$ ipython --no-banner

In [1]: import numpy as np

In [2]: import numpy.linalg as la

In [3]: np.set_printoptions(precision=2, suppress=True, linewidth=140, legacy="1.25")

In [4]: rnd = lambda a: np.round(a, 2) + 0

In [5]: W0 = np.load("a.npy")

In [6]: print(W0)
[[-1 -2 -3 -2  3]
 [ 1 -2  0  1  3]
 [-2  2  1  3 -3]
 [ 2 -1 -2  0  1]
 [ 3  1 -1 -2 -1]]

In [7]: M2 = W0 / np.sqrt((W0 ** 2).mean(axis=1, keepdims=True))

In [8]: print(la.matrix_rank(W0 - W0.mean(axis=1, keepdims=True)))
4

In [9]: Q = W0.astype(float).copy()

In [10]: for j in range(5):
    ...:     Q[:, j] -= Q[:, :j] @ (Q[:, :j].T @ Q[:, j])
    ...:     Q[:, j] /= la.norm(Q[:, j])
    ...: 

In [11]: print(rnd(Q.T @ Q))
[[1. 0. 0. 0. 0.]
 [0. 1. 0. 0. 0.]
 [0. 0. 1. 0. 0.]
 [0. 0. 0. 1. 0.]
 [0. 0. 0. 0. 1.]]

In [12]: Q, evecs = la.qr(W0[:, :2])[0], la.qr(W0[:, 2:])[0]

In [13]: sv = la.svd(Q.T @ evecs, compute_uv=False)

In [14]: print(rnd(np.degrees(np.arccos(sv.clip(0, 1)))))
[ 5.33 62.64]

In [15]: print((sv > 0.9).sum())
1

In [16]: M2 = W0 ** -1
ValueError: Integers to negative integer powers are not allowed.


In [17]: M2 = la.invert(W0)
AttributeError: module 'numpy.linalg' has no attribute 'invert'


In [18]: M2 = la.inv(W0)

In [19]: print(rnd(W0 @ M2))
[[1. 0. 0. 0. 0.]
 [0. 1. 0. 0. 0.]
 [0. 0. 1. 0. 0.]
 [0. 0. 0. 1. 0.]
 [0. 0. 0. 0. 1.]]

In [20]: print(np.allclose(M2, W0.T))
False

In [21]: print(rnd(la.det(W0) * M2))
[[-10.   7.  -3.   9.   9.]
 [ 56.  90.  78. -98. 106.]
 [-18.  -1. -19. -11. -11.]
 [  2.  19.  21.   5.   5.]
 [ 40.  74.  46. -70.  66.]]

In [22]: rng = np.random.default_rng(2708)

In [23]: theta = np.sort(rng.uniform(-2, 2, 13))

In [24]: K = np.c_[theta, theta ** 2, theta ** 3] @ np.array([[-5, 5, -2], [-1, 1, 5], [-5, -1, -5]])

In [25]: print(rnd(K))
[[ 31.21  -0.53  43.85]
 [  1.83  -1.58   1.51]
 [  0.9   -0.87   0.56]
 [  0.85  -0.82   0.51]
 [  0.68  -0.67   0.38]
 [  0.51  -0.5    0.26]
 [ -3.35   2.61  -0.37]
 [-17.41   5.84  -4.38]
 [-31.55   6.47 -11.15]
 [-40.34   6.43 -15.96]
 [-44.74   6.33 -18.48]
 [-45.7    6.3  -19.05]
 [-51.73   6.09 -22.62]]

In [26]: basis = K[[10, 8]].astype(float)

In [27]: for _ in range(7):
    ...:     idx = la.norm(K[:, None] - basis, axis=-1).argmin(axis=1)
    ...:     basis = np.array([K[idx == j].mean(axis=0) for j in range(2)])
    ...: 

In [28]: print(idx)
[1 1 1 1 1 1 1 1 0 0 0 0 0]

In [29]: print(rnd(basis[1] - basis[0]))
[44.72 -5.89 22.74]

In [30]: print(rnd(basis))
[[-42.81   6.32 -17.45]
 [  1.9    0.44   5.29]]

In [31]: print(np.bincount(idx))
[5 8]

In [32]: u = np.array([-4, -5])

In [33]: print(rnd(np.polyval(u, basis[0])))
[166.25 -30.3   64.81]

In [34]: print(rnd(np.cross(basis[0, :3], basis[1, :3])))
[ 41.07 193.27 -30.72]

In [35]: C2 = np.cov(K, rowvar=False)

In [36]: print(rnd(np.median(K, axis=0)))
[-3.35  2.61 -0.37]

In [37]: print(rnd(np.corrcoef(K[:, 2], K[:, 1])[0, 1]))
-0.67

In [38]: print(np.argwhere(np.triu(np.abs(np.corrcoef(K.T)) > 0.8, 1)))
[[0 1]
 [0 2]]

In [39]: print(rnd(np.corrcoef(K.T)))
[[ 1.   -0.88  0.91]
 [-0.88  1.   -0.67]
 [ 0.91 -0.67  1.  ]]

In [40]: print(rnd(np.polyfit(K[:, 2], K[:, 1], 1)))
[-0.14  2.21]

In [41]: print(rnd(K.std(axis=0)))
[24.25  3.41 16.14]

In [42]: print(rnd(C2))
[[636.84 -78.75 385.52]
 [-78.75  12.59 -40.15]
 [385.52 -40.15 282.1 ]]

In [43]: print(rnd(la.eigvalsh(C2)[::-1]))
[892.63  37.33   1.58]

In [44]: Xc = K - K.mean(axis=0)

In [45]: left, sv, vt = la.svd(Xc, full_matrices=False)

In [46]: print((np.sign(left[:, 0]) == np.sign(left[0, 0])).astype(int))
[1 1 1 1 1 1 1 0 0 0 0 0 0]

In [47]: print(np.abs(left[:, 0]).argmax())
0

In [48]: print(np.searchsorted(np.cumsum(sv ** 2) / (sv ** 2).sum(), 0.9) + 1)
1

In [49]: vec = np.array([-1, 0, 3])

In [50]: y = K @ vec

In [51]: coef, lr = np.zeros(3), 1 / la.norm(K, 2) ** 2

In [52]: for i in range(40):
    ...:     coef -= lr * K.T @ (K @ coef - y)
    ...:     if i % 10 == 0: print(i, round(la.norm(K @ coef - y), 2))
    ...: 
0 78.91
10 45.06
20 25.8
30 14.88

In [53]: print(rnd(la.cond(K)))
26.83

In [54]: feats = np.load("mat.npy")

In [55]: print(feats)
[[-3.04 -2.99 -0.69]
 [-2.32 -3.17 -1.22]
 [-3.27 -2.8  -1.46]
 [-3.29 -3.06 -0.71]
 [-2.75 -3.31 -1.01]
 [-2.7  -3.25 -1.23]
 [-2.95 -3.75 -0.63]
 [-3.48 -2.9  -0.63]
 [-3.25 -3.52 -1.41]
 [ 5.94 -2.08 -3.48]
 [ 4.78 -1.98 -2.79]
 [ 5.12 -1.95 -2.89]
 [ 4.77 -2.37 -2.97]
 [ 5.34 -1.76 -3.13]
 [ 5.04 -1.88 -3.07]
 [ 4.77 -2.11 -2.67]
 [ 5.05 -1.96 -2.77]
 [ 4.65 -1.82 -3.57]
 [-4.2   3.75 -0.89]
 [-4.2   3.86 -0.53]
 [-3.94  3.83 -0.94]
 [-4.19  3.77 -1.66]
 [-4.29  4.23  0.17]
 [-4.14  3.84 -0.68]
 [-3.3   4.51 -0.96]
 [-4.25  4.12 -0.85]
 [-4.21  4.33 -1.26]]

In [56]: C2 = feats.T @ feats

In [57]: print(rnd(C2))
[[ 463.84 -151.78  -80.92]
 [-151.78  275.02   52.54]
 [ -80.92   52.54  102.19]]

In [58]: print(rnd(np.trace(C2)), rnd((feats ** 2).sum()))
841.05 841.05

In [59]: print(rnd(la.eigvalsh(C2)[::-1]))
[568.07 191.07  81.91]

In [60]: print(rnd(la.eigvals(C2)))
[568.07 191.07  81.91]

In [61]: Q, evecs = la.qr(feats[:, :2])[0], la.qr(feats[:, 2:])[0]

In [62]: sv = la.svd(Q.T @ evecs, compute_uv=False)

In [63]: print(rnd(np.degrees(np.arccos(sv.clip(0, 1)))))
[65.83]

In [64]: print(rnd(sv))
[0.41]

In [65]: print(rnd(la.norm(Q @ Q.T - evecs @ evecs.T, 2)))
1.0

In [66]: data = np.array([[6, -5, 9], [7, -7, 0], [20, -19, 9]])

In [67]: print(data)
[[  6  -5   9]
 [  7  -7   0]
 [ 20 -19   9]]

In [68]: left, sv, vt = la.svd(data)

In [69]: print(np.argmax(sv[:-1] / (sv[1:] + 1e-6)) + 1)
2

In [70]: M2 = left[:, :2] @ np.diag(sv[:2]) @ vt[:2]

In [71]: print(la.matrix_rank(M2))
2

In [72]: print(rnd(data @ la.pinv(data) @ data))
[[  6.  -5.   9.]
 [  7.  -7.   0.]
 [ 20. -19.   9.]]

In [73]: print(np.allclose(data[:-1].T @ la.lstsq(data[:-1].T, data[-1])[0], data[-1]))
True

In [74]: print(np.abs(np.diag(la.qr(data)[1])) > 1e-9)
[ True  True False]

In [75]: W1 = np.array([[-1, 2, 2, 0, 1], [-1, -1, -1, 1, 1], [1, -1, 0, 2, 1]])

In [76]: coef = np.array([6, -7, -4, -8, 8])

In [77]: act = np.maximum(data @ W1 + coef, 0)

In [78]: print(la.matrix_rank(act))
3

In [79]: print(act)
[[14  1 13  5 18]
 [ 6 14 17  0  8]
 [14 43 55  0 18]]

In [80]: basis = np.array([[0, 2], [4, -4], [-2, 5], [0, 2], [4, 3]])

In [81]: print(W1 @ basis)
[[ 8  3]
 [ 2  2]
 [ 0 13]]

In [82]: print(act @ basis)
[[ 50 153]
 [ 54  65]
 [134 185]]

In [83]: print(np.einsum("ii->", data))
8

In [84]: J = np.array([[-0.8, -0.1, -1.2, 0.6],
    ...:     [-0.6, -1.0, 0.0, 0.5],
    ...:     [-1.1, -0.1, -0.2, -0.1],
    ...:     [-0.1, 2.3, 1.0, 1.4]])

In [85]: J[3] = J[1] + 0.3 * rng.normal(size=4)

In [86]: print(rnd(J))
[[-0.8  -0.1  -1.2   0.6 ]
 [-0.6  -1.    0.    0.5 ]
 [-1.1  -0.1  -0.2  -0.1 ]
 [-0.7  -1.07 -0.16  0.54]]

In [87]: print(la.matrix_rank(J))
4

In [88]: np.zeros(4, 4)
TypeError: Cannot interpret '4' as a data type


In [89]: vec = np.array([-9, -2, 7, -8])

In [90]: y = J @ vec

In [91]: coef, lr = np.zeros(4), 1 / la.norm(J, 2) ** 2

In [92]: for i in range(15):
    ...:     coef -= lr * J.T @ (J @ coef - y)
    ...:     if i % 5 == 0: print(i, round(la.norm(J @ coef - y), 2))
    ...: 
0 9.77
5 4.91
10 2.59

In [93]: print(rnd(coef))
[-8.   -1.49  6.98 -5.48]

In [94]: print(rnd(la.cond(J)))
54.99

In [95]: mat = np.array([[2, 0, 3], [1, 3, 2], [3, 3, 3], [3, 1, 1], [1, 2, 1]]) * (rng.random((5, 3)) < 0.3)

In [96]: print(mat)
[[0 0 0]
 [0 3 0]
 [0 0 3]
 [0 1 0]
 [0 0 0]]

In [97]: T = np.stack([mat, 4 * mat, mat[::-1]])

In [98]: print(T.sum(axis=0))
[[ 0  0  0]
 [ 0 16  0]
 [ 0  0 18]
 [ 0  8  0]
 [ 0  0  0]]

In [99]: print(la.matrix_rank(T))
[2 2 2]

In [100]: la.norm(mat, axis=2)
AxisError: axis 2 is out of bounds for array of dimension 2


In [101]: print(rnd(la.norm(mat, axis=1)))
[0. 3. 3. 1. 0.]

In [102]: print(rnd(la.norm(mat[3], 1)), rnd(la.norm(mat[3], np.inf)))
1.0 1.0

In [103]: print(rnd(la.norm(mat, "nuc")))
6.16

In [104]: print(rnd(la.norm(mat) ** 2 / la.norm(mat, 2) ** 2))
1.9

In [105]: print(mat[3] @ mat[0])
0

In [106]: print(rnd(la.norm(mat[3] - mat[0])))
1.0

In [107]: print(rnd(la.norm(mat, axis=0)))
[0.   3.16 3.  ]

In [108]: vec = np.array([1, 0, 3])

In [109]: a = np.maximum(mat @ vec, 0)

In [110]: print(np.maximum(mat @ vec, 0) - np.maximum(-mat @ vec, 0))
[0 0 9 0 0]

In [111]: print(mat * (a > 1e-9)[:, None])
[[0 0 0]
 [0 0 0]
 [0 0 3]
 [0 0 0]
 [0 0 0]]

In [112]: print(rnd(np.tanh(mat @ vec)))
[0. 0. 1. 0. 0.]

In [113]: left, sv, vt = la.svd(mat)

In [114]: evecs = vt[:(sv > 1e-8).sum()]

In [115]: vec = mat[0] + -1 * mat[1] + rng.integers(2) * np.eye(3)[0]

In [116]: print(vec)
[ 0. -3.  0.]

In [117]: print(np.diag(evecs.T @ evecs))
[0. 1. 1.]

In [118]: print(np.allclose(evecs.T @ evecs @ vec, vec))
True

In [119]: M2 = data[0, 0] * data[1:] - np.outer(data[1:, 0], data[0])

In [120]: print(M2)
[[   0   -7  -63]
 [   0  -14 -126]]

In [121]: print(rnd(data[:, 0] / data[0, 0]))
[1.   1.17 3.33]

In [122]: print(np.flatnonzero(~M2.round(6).any(axis=1)))
[]

In [123]: M = np.load("block19.npy")

In [124]: print(M)
[[ 3.  2.  5.  5.]
 [ 2.  6. 10. 10.]
 [ 5. 10. 27. 25.]
 [ 5. 10. 25. 27.]]

In [125]: left, sv, vt = la.svd(M)

In [126]: print(rnd(sv))
[57.  2.  2.  2.]

In [127]: print(np.argmax(sv[:-1] / (sv[1:] + 1e-6)) + 1)
1

In [128]: M2 = left[:, :1] @ np.diag(sv[:1]) @ vt[:1]

In [129]: print(rnd(la.norm(M - M2, 2)), rnd(sv[1]))
2.0 2.0

In [130]: print(la.matrix_rank(M, rtol=0.05))
1

In [131]: print(rnd(M2))
[[ 1.04  2.07  5.18  5.18]
 [ 2.07  4.15 10.36 10.36]
 [ 5.18 10.36 25.91 25.91]
 [ 5.18 10.36 25.91 25.91]]

In [132]: print(rnd(la.norm(M - M2) / la.norm(M)))
0.06

In [133]: L = la.cholesky(M)

In [134]: print(rnd(np.prod(np.diag(L)) ** 2), rnd(la.det(M)))
456.0 456.0

In [135]: print(rnd(L))
[[1.73 0.   0.   0.  ]
 [1.15 2.16 0.   0.  ]
 [2.89 3.09 3.02 0.  ]
 [2.89 3.09 2.36 1.89]]

In [136]: print(rnd(L @ L.T))
[[ 3.  2.  5.  5.]
 [ 2.  6. 10. 10.]
 [ 5. 10. 27. 25.]
 [ 5. 10. 25. 27.]]

In [137]: print(rnd(M / np.sqrt(np.outer(np.diag(M), np.diag(M)))))
[[1.   0.47 0.56 0.56]
 [0.47 1.   0.79 0.79]
 [0.56 0.79 1.   0.93]
 [0.56 0.79 0.93 1.  ]]

In [138]: vec = np.array([7, -4, -2, 2])

In [139]: y = L @ vec

In [140]: print(rnd(y))
[12.12 -0.56  1.82  6.91]

In [141]: print(rnd(la.solve(L.T, L[1])))
[0. 1. 0. 0.]

In [142]: E = np.loadtxt("out2.csv", delimiter=",")

In [143]: print(E)
[[ 2.9  1.9 -4. ]
 [-0.1 -1.3 17. ]
 [ 0.5  2.8 -3. ]
 [ 0.6 -0.1  2. ]]

In [144]: vec = np.array([1, -3, -1])

In [145]: y = E @ vec

In [146]: coef, lr = np.zeros(3), 1 / la.norm(E, 2) ** 2

In [147]: for i in range(40):
     ...:     coef -= lr * E.T @ (E @ coef - y)
     ...:     if i % 10 == 0: print(i, round(la.norm(E @ coef - y), 2))
     ...: 
0 7.35
10 5.75
20 4.73
30 4.04

In [148]: print(rnd(la.cond(E)))
10.15
